>>> import numpy as np
>>> import numpy.linalg as la
>>> np.set_printoptions(suppress=True, linewidth=120)
>>> rd = lambda a: np.round(a, 1) + 0
>>> X = np.array([[-0.1, -0.2, -1.6, 0.3, 0.4, 0.4, -1.3, 1.6, -0.2],
...     [1.0, -1.2, 0.4, 0.9, 1.0, 0.2, 0.4, 2.4, 0.8],
...     [-0.1, -0.5, -1.4, -0.3, 0.3, 0.7, -1.7, 1.7, -0.4],
...     [0.1, 1.6, 0.4, -0.3, 2.2, -0.5, -0.7, 0.5, -1.1]])
>>> u, v = X[0], X[3]
>>> rd(u @ u)
np.float64(7.3)
>>> rd(u @ v)
np.float64(1.6)
>>> pr = (u @ v) / (u @ u) * u
>>> rd(pr)
array([ 0. ,  0. , -0.3,  0.1,  0.1,  0.1, -0.3,  0.3,  0. ])
>>> rd((v - pr) @ u)
np.float64(0.0)
>>> rd(la.norm(u + v) ** 2 + la.norm(u - v) ** 2)
np.float64(34.3)
>>> B = X / np.sqrt((X ** 2).mean(axis=1, keepdims=True))
>>> la.matrix_rank(X - X.mean(axis=1, keepdims=True))
np.int64(4)
>>> rd(B[3])
array([ 0.1,  1.5,  0.4, -0.3,  2.1, -0.5, -0.7,  0.5, -1.1])
>>> rd(X - X.mean(axis=1, keepdims=True))
array([[ 0. , -0.1, -1.5,  0.4,  0.5,  0.5, -1.2,  1.7, -0.1],
       [ 0.3, -1.9, -0.3,  0.2,  0.3, -0.5, -0.3,  1.7,  0.1],
       [ 0.1, -0.3, -1.2, -0.1,  0.5,  0.9, -1.5,  1.9, -0.2],
       [-0.1,  1.4,  0.2, -0.5,  2. , -0.7, -0.9,  0.3, -1.3]])
>>> x0 = np.array([-1, 2, -2, -2, 2, 0, -2, 0, 2])
>>> h = np.maximum(X @ x0, 0)
>>> rd(X.T @ h)
array([ -0.5,   6.5, -13.9,  -2.1,  18.1,   2.9, -21.1,  21.4, -10.5])
>>> X * (h > 1e-9)[:, None]
array([[-0.1, -0.2, -1.6,  0.3,  0.4,  0.4, -1.3,  1.6, -0.2],
       [ 0. , -0. ,  0. ,  0. ,  0. ,  0. ,  0. ,  0. ,  0. ],
       [-0.1, -0.5, -1.4, -0.3,  0.3,  0.7, -1.7,  1.7, -0.4],
       [ 0.1,  1.6,  0.4, -0.3,  2.2, -0.5, -0.7,  0.5, -1.1]])
>>> rd(h)
array([5.3, 0. , 5.7, 6.5])
>>> np.flatnonzero(h > 1e-9)
array([0, 2, 3])
>>> rd(np.maximum(X @ (3 * x0), 0))
array([15.9,  0. , 17.1, 19.5])
>>> rng = np.random.default_rng(22176)
>>> B = X + rng.integers(-2, 3, (4, 3)) @ rng.integers(-2, 3, (3, 9))
>>> rd(B)
array([[ -5.1,  -3.2,  -5.6,  -1.7,   5.4,   1.4,  -1.3,   3.6,  -0.2],
       [  5. ,  -4.2,  -3.6,   1.9,   0. ,   1.2,  -2.6,  -4.6,   0.8],
       [ -4.1,   5.5,   2.6, -10.3,  -1.7,   2.7,  -7.7,  -0.3,  11.6],
       [  1.1,   8.6,   8.4,  -2.3,  -2.8,  -1.5,  -0.7,   2.5,   2.9]])
>>> rd(B - X)
array([[ -5.,  -3.,  -4.,  -2.,   5.,   1.,   0.,   2.,   0.],
       [  4.,  -3.,  -4.,   1.,  -1.,   1.,  -3.,  -7.,   0.],
       [ -4.,   6.,   4., -10.,  -2.,   2.,  -6.,  -2.,  12.],
       [  1.,   7.,   8.,  -2.,  -5.,  -1.,   0.,   2.,   4.]])
>>> rd(la.svd(B - X, compute_uv=False))
array([21.1, 12.4, 10.5,  0. ])
>>> E = np.diag(np.array([1, -1, 2, 1, -1])) + -1 * np.eye(5, k=1) + -1 * np.eye(5, k=-1)
>>> E
array([[ 1., -1.,  0.,  0.,  0.],
       [-1., -1., -1.,  0.,  0.],
       [ 0., -1.,  2., -1.,  0.],
       [ 0.,  0., -1.,  1., -1.],
       [ 0.,  0.,  0., -1., -1.]])
>>> [round(float(la.det(E[:i, :i])), 2) + 0 for i in range(1, 6)]
[1.0, -2.0, -5.0, -3.0, 8.0]
>>> try:
...     la.cholesky(E)
... except la.LinAlgError as e:
...     print(e)
... 
Matrix is not positive definite
>>> mat = np.load("x.npy")
>>> mat
array([[  1,   8,   1,  -5,   2,   1,   3,   9],
       [ -3,   2,  -3,   1,   2,   3,   3,   3],
       [ 10,   2,  10,  -8,  -4,  -8,  -6,   0],
       [  2,   3,   2,  -3,   0,  -1,   0,   3],
       [ -3,   2,  -3,   1,   2,   3,   3,   3],
       [  4,   6,   4,  -6,   0,  -2,   0,   6],
       [-10,  -2, -10,   8,   4,   8,   6,   0],
       [ -1,   5,  -1,  -2,   2,   2,   3,   6],
       [ -6,   4,  -6,   2,   4,   6,   6,   6],
       [ -1,   5,  -1,  -2,   2,   2,   3,   6]])
>>> Uu, sigma, vt = la.svd(mat)
>>> rd(sigma)
array([32.7, 23.5,  0. ,  0. ,  0. ,  0. ,  0. ,  0. ])
>>> B = Uu[:, :2] @ np.diag(sigma[:2]) @ vt[:2]
>>> la.matrix_rank(B)
np.int64(2)
>>> J = np.loadtxt("out19.csv", delimiter=",")
>>> J
array([[0., 1., 0., 0., 0., 0., 0., 1.],
       [1., 0., 0., 1., 1., 0., 0., 0.],
       [0., 0., 0., 0., 1., 0., 0., 0.],
       [0., 1., 0., 0., 0., 1., 1., 0.],
       [0., 1., 1., 0., 0., 0., 0., 1.],
       [0., 0., 0., 1., 0., 0., 0., 1.],
       [0., 0., 0., 1., 0., 0., 0., 0.],
       [1., 0., 0., 0., 1., 1., 0., 0.]])
>>> # symmetric, so the eigenvalues are real
>>> vals, vecs = la.eigh(J)
>>> np.unique(vals.round(6) + 0, return_counts=True)[1]
array([1, 1, 1, 1, 1, 1, 1, 1])
>>> np.abs(vecs[:, -1]).round(6).argmax()
np.int64(1)
>>> rd(vals)
array([-2.3, -1.8, -0.7, -0.3,  0.5,  0.7,  1.3,  2.5])
>>> rd(vals.sum()), np.trace(J)
(np.float64(0.0), np.float64(0.0))
>>> rd(la.eigvalsh(J @ J))
array([0.1, 0.3, 0.5, 0.6, 1.7, 3.4, 5.2, 6.3])
>>> rd(vecs.T @ vecs)
array([[1., 0., 0., 0., 0., 0., 0., 0.],
       [0., 1., 0., 0., 0., 0., 0., 0.],
       [0., 0., 1., 0., 0., 0., 0., 0.],
       [0., 0., 0., 1., 0., 0., 0., 0.],
       [0., 0., 0., 0., 1., 0., 0., 0.],
       [0., 0., 0., 0., 0., 1., 0., 0.],
       [0., 0., 0., 0., 0., 0., 1., 0.],
       [0., 0., 0., 0., 0., 0., 0., 1.]])
>>> rd(vecs.T @ J @ vecs)
array([[-2.3,  0. ,  0. ,  0. ,  0. ,  0. ,  0. ,  0. ],
       [ 0. , -1.8,  0. ,  0. ,  0. ,  0. ,  0. ,  0. ],
       [ 0. ,  0. , -0.7,  0. ,  0. ,  0. ,  0. ,  0. ],
       [ 0. ,  0. ,  0. , -0.3,  0. ,  0. ,  0. ,  0. ],
       [ 0. ,  0. ,  0. ,  0. ,  0.5,  0. ,  0. ,  0. ],
       [ 0. ,  0. ,  0. ,  0. ,  0. ,  0.7,  0. ,  0. ],
       [ 0. ,  0. ,  0. ,  0. ,  0. ,  0. ,  1.3,  0. ],
       [ 0. ,  0. ,  0. ,  0. ,  0. ,  0. ,  0. ,  2.5]])
>>> (vals > 1e-8).sum(), (vals < -1e-8).sum()
(np.int64(4), np.int64(4))
>>> gram = X.T @ X
>>> la.matrix_rank(gram)
np.int64(4)
>>> rd(la.eigvalsh(gram)[::-1])
array([19. ,  9.9,  7.7,  0.3,  0. ,  0. ,  0. ,  0. ,  0. ])
>>> vals, vecs = la.eigh(J)
>>> x0 = np.array([-2, -2, -3, 0, 0, -3, 0, -2])
>>> rd(la.eigvalsh(J[1:, 1:]))
array([-1.9, -1.8, -0.4,  0. ,  0.7,  1.2,  2.2])
>>> rd(vecs * np.abs(vals) @ vecs.T)
array([[ 1.1,  0. ,  0. ,  0.3,  0.7,  0.4, -0.1,  0. ],
       [ 0. ,  1.5,  0.4, -0.1,  0. ,  0.3,  0.4,  0.7],
       [ 0. ,  0.4,  0.9,  0. ,  0. ,  0. , -0.1,  0.3],
       [ 0.3, -0.1,  0. ,  1.6,  0.3, -0.1,  0.1,  0.3],
       [ 0.7,  0. ,  0. ,  0.3,  1.5,  0.3,  0. ,  0. ],
       [ 0.4,  0.3,  0. , -0.1,  0.3,  1.2,  0.5,  0. ],
       [-0.1,  0.4, -0.1,  0.1,  0. ,  0.5,  0.8, -0.1],
       [ 0. ,  0.7,  0.3,  0.3,  0. ,  0. , -0.1,  1.5]])
>>> x0 @ J @ x0
np.float64(28.0)
>>> rd(vecs * np.maximum(vals, 0) @ vecs.T)
array([[ 0.6,  0.5,  0. ,  0.2,  0.3,  0.2,  0. ,  0.5],
       [ 0.5,  0.7,  0.2,  0.5,  0.5,  0.2,  0.2,  0.3],
       [ 0. ,  0.2,  0.4,  0. ,  0.5,  0. ,  0. ,  0.2],
       [ 0.2,  0.5,  0. ,  0.8,  0.1,  0.5,  0.5,  0.2],
       [ 0.3,  0.5,  0.5,  0.1,  0.8,  0.1,  0. ,  0.5],
       [ 0.2,  0.2,  0. ,  0.5,  0.1,  0.6,  0.2,  0.5],
       [ 0. ,  0.2,  0. ,  0.5,  0. ,  0.2,  0.4, -0.1],
       [ 0.5,  0.3,  0.2,  0.2,  0.5,  0.5, -0.1,  0.8]])
>>> B = J / np.sqrt((J ** 2).mean(axis=1, keepdims=True))
>>> la.matrix_rank(B) == la.matrix_rank(J)
np.True_
>>> rd(J - J.mean(axis=1, keepdims=True))
array([[-0.2,  0.8, -0.2, -0.2, -0.2, -0.2, -0.2,  0.8],
       [ 0.6, -0.4, -0.4,  0.6,  0.6, -0.4, -0.4, -0.4],
       [-0.1, -0.1, -0.1, -0.1,  0.9, -0.1, -0.1, -0.1],
       [-0.4,  0.6, -0.4, -0.4, -0.4,  0.6,  0.6, -0.4],
       [-0.4,  0.6,  0.6, -0.4, -0.4, -0.4, -0.4,  0.6],
       [-0.2, -0.2, -0.2,  0.8, -0.2, -0.2, -0.2,  0.8],
       [-0.1, -0.1, -0.1,  0.9, -0.1, -0.1, -0.1, -0.1],
       [ 0.6, -0.4, -0.4, -0.4,  0.6,  0.6, -0.4, -0.4]])
>>> A = np.loadtxt("dump.csv", delimiter=",")
>>> A
array([[ -2.,  -2.,  -2.,  -2.,  -2.,  -2.,  -2.,  -2.],
       [ -2.,  -4.,  -4.,  -4.,  -4.,  -4.,  -4.,  -4.],
       [ -2.,  -4.,  -6.,  -6.,  -6.,  -6.,  -6.,  -6.],
       [ -2.,  -4.,  -6.,  -8.,  -8.,  -8.,  -8.,  -8.],
       [ -2.,  -4.,  -6.,  -8., -10., -10., -10., -10.],
       [ -2.,  -4.,  -6.,  -8., -10., -12., -12., -12.],
       [ -2.,  -4.,  -6.,  -8., -10., -12., -14., -14.],
       [ -2.,  -4.,  -6.,  -8., -10., -12., -14., -16.]])
>>> la.matrix_rank(X)
np.int64(4)
>>> rd(X.sum(axis=0))
array([ 0.9, -0.3, -2.2,  0.6,  3.9,  0.8, -3.3,  6.2, -0.9])
>>> rd(np.diff(X, axis=0))
array([[ 1.1, -1. ,  2. ,  0.6,  0.6, -0.2,  1.7,  0.8,  1. ],
       [-1.1,  0.7, -1.8, -1.2, -0.7,  0.5, -2.1, -0.7, -1.2],
       [ 0.2,  2.1,  1.8,  0. ,  1.9, -1.2,  1. , -1.2, -0.7]])
>>> la.rank(X)
Traceback (most recent call last):
  File "<python-input-67>", line 1, in <module>
    la.rank(X)
    ^^^^^^^
AttributeError: module 'numpy.linalg' has no attribute 'rank'
>>> rd(X.sum(axis=1))
array([-0.7,  5.9, -1.7,  2.2])
>>> X[4]
Traceback (most recent call last):
  File "<python-input-69>", line 1, in <module>
    X[4]
    ~^^^
IndexError: index 4 is out of bounds for axis 0 with size 4
